$ python -q
>>> import numpy as np
>>> from numpy import linalg as LA
>>> np.set_printoptions(precision=2, suppress=True, linewidth=140)
>>> M2 = np.array([[2, 5, 5, 3], [1, 1, 0, 3], [5, 1, 2, 1], [4, 1, 4, 1]])
>>> arr = np.triu(M2, 1)
>>> print(arr)
[[0 5 5 3]
 [0 0 0 3]
 [0 0 0 1]
 [0 0 0 0]]
>>> T = np.stack([arr, -2 * arr, arr[::-1]])
>>> print(LA.matrix_rank(T.reshape(3, -1)))
2
>>> np.einsum("bij,cij->bc", T, T)
array([[  69, -138,    6],
       [-138,  276,  -12],
       [   6,  -12,   69]])
>>> T.shape
(3, 4, 4)
>>> LA.matrix_rank(T)
array([2, 2, 2])
>>> LA.norm(T, axis=(1, 2))
array([ 8.31, 16.61,  8.31])
>>> (T @ arr.T).shape
(3, 4, 4)
>>> print(LA.det(T))
[0. 0. 0.]
>>> round(float(np.trace(LA.pinv(arr) @ arr)), 2)
2.0
>>> M2 = np.array([[1, 0, 2], [3, 1, 0], [0, 1, 1], [1, 2, 1]])
>>> LA.matrix_rank(np.vstack([arr, M2.T]))
np.int64(4)
>>> LA.matrix_rank(arr @ M2)
np.int64(2)
>>> np.einsum("ik,kj->ij", arr, M2)
array([[18, 16,  8],
       [ 3,  6,  3],
       [ 1,  2,  1],
       [ 0,  0,  0]])
>>> M2.T @ arr.T
array([[18,  3,  1,  0],
       [16,  6,  2,  0],
       [ 8,  3,  1,  0]])
>>> print(arr @ M2)
[[18 16  8]
 [ 3  6  3]
 [ 1  2  1]
 [ 0  0  0]]
>>> Uu, s, Vt = LA.svd(arr)
>>> V = Vt[:(s > 1e-8).sum()]
>>> rng = np.random.default_rng(5214)
>>> x0 = arr[0] + -1 * arr[1] + rng.integers(2) * np.eye(4)[0]
>>> x0
array([1., 5., 5., 0.])
>>> LA.matrix_rank(np.vstack([arr, x0]))
np.int64(3)
>>> np.allclose(V.T @ V @ x0, x0)
False
>>> np.round(V.T @ V, 2) + 0
array([[0. , 0. , 0. , 0. ],
       [0. , 0.5, 0.5, 0. ],
       [0. , 0.5, 0.5, 0. ],
       [0. , 0. , 0. , 1. ]])
>>> LA.cond(arr) > 100
np.True_
>>> np.argsort(-LA.norm(arr, axis=0).round(6), kind="stable")[:3]
array([1, 2, 3])
>>> np.round(LA.norm(arr, 2) / LA.norm(arr), 2)
np.float64(0.94)
>>> W0 = np.load("m.npy")
>>> W0
array([[-2,  1, -5, -5, -1, -5, -1, -5,  1, -2,  3,  1],
       [ 0,  3,  2, -5,  3,  4,  1, -4,  1,  1,  3, -5],
       [ 0,  0,  1, -4, -1,  0, -4, -1,  0, -5, -4,  2],
       [ 0,  0,  0,  3,  5, -1, -2, -4, -1, -5, -3, -5],
       [ 0,  0,  0,  0,  0,  4, -5, -3,  4, -4, -1,  2],
       [ 0,  0,  0,  0,  0,  2,  1, -2, -3,  0,  2, -5],
       [ 0,  0,  0,  0,  0,  0,  0, -3,  3, -3,  5,  4],
       [ 0,  0,  0,  0,  0,  0,  0,  0, -2,  1,  3,  0],
       [ 0,  0,  0,  0,  0,  0,  0,  0, -4, -1,  3, -2],
       [ 0,  0,  0,  0,  0,  0,  0,  0,  0,  5, -5, -1],
       [ 0,  0,  0,  0,  0,  0,  0,  0,  0,  0,  4,  4],
       [ 0,  0,  0,  0,  0,  0,  0,  0,  0,  0,  0,  2]])
>>> # looks like rank 11
>>> np.allclose(W0[:-1].T @ LA.lstsq(W0[:-1].T, W0[-1])[0], W0[-1])
True
>>> np.abs(np.diag(LA.qr(W0)[1])) > 1e-9
array([ True,  True,  True,  True, False,  True, False, False,  True,  True,  True,  True])
>>> t = np.radians(30)
>>> r_ = np.eye(12)
>>> r_[7, 7] = r_[5, 5] = np.cos(t)
>>> r_[7, 5], r_[5, 7] = -np.sin(t), np.sin(t)
>>> r_
array([[ 1.  ,  0.  ,  0.  ,  0.  ,  0.  ,  0.  ,  0.  ,  0.  ,  0.  ,  0.  ,  0.  ,  0.  ],
       [ 0.  ,  1.  ,  0.  ,  0.  ,  0.  ,  0.  ,  0.  ,  0.  ,  0.  ,  0.  ,  0.  ,  0.  ],
       [ 0.  ,  0.  ,  1.  ,  0.  ,  0.  ,  0.  ,  0.  ,  0.  ,  0.  ,  0.  ,  0.  ,  0.  ],
       [ 0.  ,  0.  ,  0.  ,  1.  ,  0.  ,  0.  ,  0.  ,  0.  ,  0.  ,  0.  ,  0.  ,  0.  ],
       [ 0.  ,  0.  ,  0.  ,  0.  ,  1.  ,  0.  ,  0.  ,  0.  ,  0.  ,  0.  ,  0.  ,  0.  ],
       [ 0.  ,  0.  ,  0.  ,  0.  ,  0.  ,  0.87,  0.  ,  0.5 ,  0.  ,  0.  ,  0.  ,  0.  ],
       [ 0.  ,  0.  ,  0.  ,  0.  ,  0.  ,  0.  ,  1.  ,  0.  ,  0.  ,  0.  ,  0.  ,  0.  ],
       [ 0.  ,  0.  ,  0.  ,  0.  ,  0.  , -0.5 ,  0.  ,  0.87,  0.  ,  0.  ,  0.  ,  0.  ],
       [ 0.  ,  0.  ,  0.  ,  0.  ,  0.  ,  0.  ,  0.  ,  0.  ,  1.  ,  0.  ,  0.  ,  0.  ],
       [ 0.  ,  0.  ,  0.  ,  0.  ,  0.  ,  0.  ,  0.  ,  0.  ,  0.  ,  1.  ,  0.  ,  0.  ],
       [ 0.  ,  0.  ,  0.  ,  0.  ,  0.  ,  0.  ,  0.  ,  0.  ,  0.  ,  0.  ,  1.  ,  0.  ],
       [ 0.  ,  0.  ,  0.  ,  0.  ,  0.  ,  0.  ,  0.  ,  0.  ,  0.  ,  0.  ,  0.  ,  1.  ]])
>>> M2 = W0 @ r_.T
>>> np.round(LA.svd(W0, compute_uv=False), 2) + 0, np.round(LA.svd(M2, compute_uv=False), 2) + 0
(array([14.36, 13.24, 12.46,  9.2 ,  8.74,  6.3 ,  3.95,  2.99,  1.82,  0.77,  0.19,  0.  ]), array([14.36, 13.24, 12.46,  9.2 ,  8.74,  6.3 ,  3.95,  2.99,  1.82,  0.77,  0.19,  0.  ]))
>>> x0 = np.array([0, -2, 1, -1, -1, -2, 1, -1, 2, 0, 0, 1])
>>> a = np.maximum(W0 @ x0, 0)
>>> W0.T @ a
array([ -32,   16,  -75, -100,  -21,  -80,  -36, -124,   55,  -96,  109,   98])
>>> np.maximum(W0 @ x0, 0) - np.maximum(-W0 @ x0, 0)
array([ 16,  -8,   5, -11,   0, -12,  13,  -4, -10,  -1,   4,   2])
>>> np.flatnonzero(a > 1e-9)
array([ 0,  2,  6, 10, 11])
>>> r = LA.matrix_rank(W0)
>>> r
np.int64(11)
>>> N = LA.svd(W0)[2][r:].T
>>> LA.matrix_rank(W0.T @ W0), LA.matrix_rank(W0 @ W0.T)
(np.int64(11), np.int64(11))
>>> np.round(W0 @ N, 2) + 0
array([[0.],
       [0.],
       [0.],
       [0.],
       [0.],
       [0.],
       [0.],
       [0.],
       [0.],
       [0.],
       [0.],
       [0.]])
>>> [int(LA.matrix_rank(W0[:i])) for i in range(1, len(W0) + 1)]
[1, 2, 3, 4, 5, 6, 7, 8, 9, 10, 11, 11]
>>> [int(LA.matrix_rank(np.delete(W0, i, axis=0))) for i in range(12)]
[10, 10, 10, 10, 10, 10, 10, 11, 11, 11, 11, 11]
